% python3 -q
>>> import numpy as np
>>> from numpy import linalg as LA
>>> np.set_printoptions(precision=2, suppress=True, linewidth=100)
>>> F = np.load("block14.npy")
>>> F
array([[-7,  8,  6, -5],
       [ 0,  9, -9,  0],
       [ 0,  0,  8,  4],
       [ 0,  0,  0,  2]])
>>> proj = np.triu(np.array([[-2, 1, -2, 1], [-1, 1, 0, 2], [-2, -1, 1, 1], [2, 1, -2, 0]]), 1) + np.eye(4)
>>> M2 = proj @ F @ LA.inv(proj)
>>> np.round(LA.det(M2), 2)
np.float64(-1008.0)
>>> print(np.trace(M2), np.trace(F))
12.0 12
>>> print(LA.matrix_rank(M2))
4
>>> M2
array([[ -7.,  24., -33., -19.],
       [  0.,   9.,  -9.,  -5.],
       [  0.,   0.,   8.,  -2.],
       [  0.,   0.,   0.,   2.]])
>>> evals, evecs = LA.eig(F)
>>> print(np.sort(LA.eigvals(F @ F)))
[ 4. 49. 64. 81.]
>>> np.prod(evals)
np.float64(-1008.0)
>>> np.sort(LA.eigvals(F.T))
array([-7.,  2.,  8.,  9.])
>>> np.sort(LA.eigvals(LA.inv(F)))
array([-0.14,  0.11,  0.12,  0.5 ])
>>> print(F @ evecs[:, 0] - evals[0] * evecs[:, 0])
[0. 0. 0. 0.]
>>> arr = np.loadtxt("data.csv", delimiter=",")
>>> print(arr)
[[2. 0. 5. 3.]
 [0. 2. 4. 3.]
 [5. 1. 4. 3.]
 [5. 2. 4. 4.]]
>>> LA.norm(arr, axis=1)
array([6.16, 5.39, 7.14, 7.81])
>>> print(round(LA.norm(arr, 2), 2))
12.73
>>> print(round(LA.norm(arr, 1), 2), round(LA.norm(arr, np.inf), 2))
17.0 15.0
>>> round(LA.norm(arr) ** 2 / LA.norm(arr, 2) ** 2, 2)
np.float64(1.11)
>>> evals, evecs = LA.eig(arr)
>>> np.sort(LA.eigvals(LA.inv(arr)))
array([-0.35,  0.08,  0.46,  2.81])
>>> A = np.loadtxt("x.csv", delimiter=",")
>>> print(A)
[[ 2.  1. -2.  0.  0.  0.  0.  0.  0.  0.  1.  0.]
 [ 1.  2.  0.  0.  0.  0.  0.  0.  2.  0.  0. -2.]
 [ 2.  1. -2.  0.  0.  0.  0.  0.  2.  0. -1.  2.]
 [ 0.  0.  0. -1.  2.  1.  0. -2.  0.  1.  0.  0.]
 [ 0.  0.  0.  0.  0.  1. -2.  2.  0.  0.  0.  0.]
 [ 0.  0.  0.  2.  1.  1. -1. -1.  0. -1.  0.  0.]
 [ 0.  0.  0. -2. -1. -1. -1.  2.  0. -2.  0.  0.]
 [ 0.  0.  0. -2. -1.  0.  1.  0.  0. -2.  0.  0.]
 [ 2.  0. -2.  0.  0.  0.  0.  0.  0.  0.  1.  2.]
 [ 0.  0.  0.  2.  0.  1. -1. -1.  0.  2.  0.  0.]
 [-2. -1.  0.  0.  0.  0.  0.  0.  1.  0.  2. -1.]
 [-2. -1.  1.  0.  0.  0.  0.  0.  2.  0. -2.  2.]]
>>> f, g = A[9], A[6]
>>> f @ g
np.float64(-10.0)
>>> p = (f @ g) / (f @ f) * f
>>> print(p)
[-0.   -0.   -0.   -1.82 -0.   -0.91  0.91  0.91 -0.   -1.82 -0.   -0.  ]
>>> g - p
array([ 0.  ,  0.  ,  0.  , -0.18, -1.  , -0.09, -1.91,  1.09,  0.  , -0.18,  0.  ,  0.  ])
